$ ipython --no-banner

In [1]: import numpy as np

In [2]: np.set_printoptions(precision=2, suppress=True, linewidth=120, floatmode="fixed")

In [3]: F = np.loadtxt("case19.csv", delimiter=",")

In [4]: print(F)
[[ 0.00  2.00 -3.00  7.00]
 [-2.00  0.00 -5.00  5.00]
 [ 2.00  4.00 -1.00  9.00]
 [ 5.00  7.00  2.00 12.00]]

In [5]: Uu, s, Vt = np.linalg.svd(F)

In [6]: evecs = Vt[:(s > 1e-8).sum()]

In [7]: rng = np.random.default_rng(463)

In [8]: x0 = F[1] + 3 * F[0] + rng.integers(2) * np.eye(4)[1]

In [9]: print(x0)
[ -2.00   7.00 -14.00  26.00]

In [10]: print(np.linalg.matrix_rank(np.vstack([F, x0])))
3

In [11]: print(np.diag(evecs.T @ evecs))
[0.29 0.25 0.63 0.82]

In [12]: print(np.allclose(evecs.T @ evecs @ x0, x0))
False

In [13]: print(round(float(np.linalg.norm(x0 - evecs.T @ evecs @ x0)), 2))
0.86

In [14]: print(evecs.T @ evecs)
[[ 0.29  0.24  0.38  0.09]
 [ 0.24  0.25  0.21  0.30]
 [ 0.38  0.21  0.63 -0.22]
 [ 0.09  0.30 -0.22  0.82]]

In [15]: r = np.linalg.matrix_rank(F)

In [16]: print(r)
2

In [17]: ns = np.linalg.svd(F)[2][r:].T

In [18]: print(np.linalg.matrix_rank(F.T @ F), np.linalg.matrix_rank(F @ F.T))
2 2

In [19]: print(ns @ ns.T)
[[ 0.71 -0.24 -0.38 -0.09]
 [-0.24  0.75 -0.21 -0.30]
 [-0.38 -0.21  0.37  0.22]
 [-0.09 -0.30  0.22  0.18]]

In [20]: print([int(np.linalg.matrix_rank(F[:, :j + 1])) for j in range(4)])
[1, 2, 2, 2]

In [21]: print(ns.shape)
(4, 2)

In [22]: print(np.allclose(F @ ns, 0))
True

In [23]: print(np.abs(np.diag(np.linalg.qr(F)[1])) > 1e-9)
[ True  True False False]

In [24]: print(np.round(np.trace(np.linalg.pinv(F) @ F), 2))
2.0

In [25]: cov = F.T @ F

In [26]: print(np.trace(cov), (F ** 2).sum())
440.0 440.0

In [27]: print(np.linalg.matrix_rank(cov))
2

In [28]: print(np.round(np.linalg.svd(F, compute_uv=False) ** 2, 2) + 0)
[380.36  59.64   0.00   0.00]

In [29]: print(cov)
[[ 33.00  43.00  18.00  68.00]
 [ 43.00  69.00   4.00 134.00]
 [ 18.00   4.00  39.00 -31.00]
 [ 68.00 134.00 -31.00 299.00]]

In [30]: print(np.round(np.linalg.eigvalsh(cov)[::-1], 2) + 0)
[380.36  59.64   0.00   0.00]

In [31]: print(np.linalg.norm(F, axis=0))
[ 5.74  8.31  6.24 17.29]

In [32]: print(np.linalg.norm(F, axis=1).argmax())
3

In [33]: print(np.round(np.linalg.norm(F[2] - F[0]), 2))
4.0

In [34]: np.linalg.norm(F, axis=2)
AxisError: axis 2 is out of bounds for array of dimension 2


In [35]: print(round(np.linalg.norm(F) ** 2 / np.linalg.norm(F, 2) ** 2, 2))
1.16

In [36]: print(round(np.linalg.norm(F[2], 1), 2), round(np.linalg.norm(F[2], np.inf), 2))
16.0 9.0

In [37]: Q, _ = np.linalg.qr(np.array([[-1.2, -0.3, -0.9, 1.3],
    ...:     [0.5, -0.4, -0.2, -0.1],
    ...:     [0.0, -3.0, 0.4, -0.4],
    ...:     [-0.6, 1.1, 0.6, 0.5]]))

In [38]: evecs, _ = np.linalg.qr(np.array([[0.5, 1.5, 0.5, -0.9],
    ...:     [-0.1, 1.0, -0.3, 1.0],
    ...:     [0.6, -0.4, -0.8, 0.0],
    ...:     [-1.6, 0.1, -0.2, 0.5]]))

In [39]: s = 10 * 0.2 ** np.arange(4)

In [40]: mat = Q[:, :4] * s @ evecs[:4]

In [41]: print(mat)
[[ 2.27  6.89 -1.43 -3.97]
 [-0.97 -2.65  0.60  1.98]
 [-0.05  0.98  1.15  1.10]
 [ 1.34  2.92 -0.85 -2.64]]

In [42]: vals, evecs = np.linalg.eig(mat)

In [43]: print(np.sort(np.linalg.eigvals(mat @ mat)))
[0.14 0.56 0.90 5.91]

In [44]: print(vals)
[-2.43 -0.75  0.37  0.95]

In [45]: print(np.sort(np.linalg.eigvals(mat.T)))
[-2.43 -0.75  0.37  0.95]

In [46]: t3 = np.stack([mat, 2 * mat, mat[::-1]])

In [47]: print(np.linalg.det(t3))
[ 0.64 10.24  0.64]

In [48]: print(np.linalg.norm(t3, axis=(1, 2)))
[10.21 20.41 10.21]

In [49]: print(np.linalg.matrix_rank(t3.reshape(3, -1)))
2

In [50]: print((t3 @ mat.T).shape)
(3, 4, 4)

In [51]: print(np.linalg.matrix_rank(t3))
[4 4 4]

In [52]: M2 = np.array([[3], [4], [3]])

In [53]: M = np.block([[np.zeros((3, 3)), M2], [M2.T, np.zeros((1, 1))]])

In [54]: print(M)
[[0.00 0.00 0.00 3.00]
 [0.00 0.00 0.00 4.00]
 [0.00 0.00 0.00 3.00]
 [3.00 4.00 3.00 0.00]]

In [55]: print(np.linalg.matrix_rank(M, rtol=0.1))
2

In [56]: print(np.argsort(-np.linalg.norm(M, axis=0).round(6), kind="stable")[:3])
[3 1 0]

In [57]: print(np.round(np.linalg.norm(M, 2) / np.linalg.norm(M), 2))
0.71
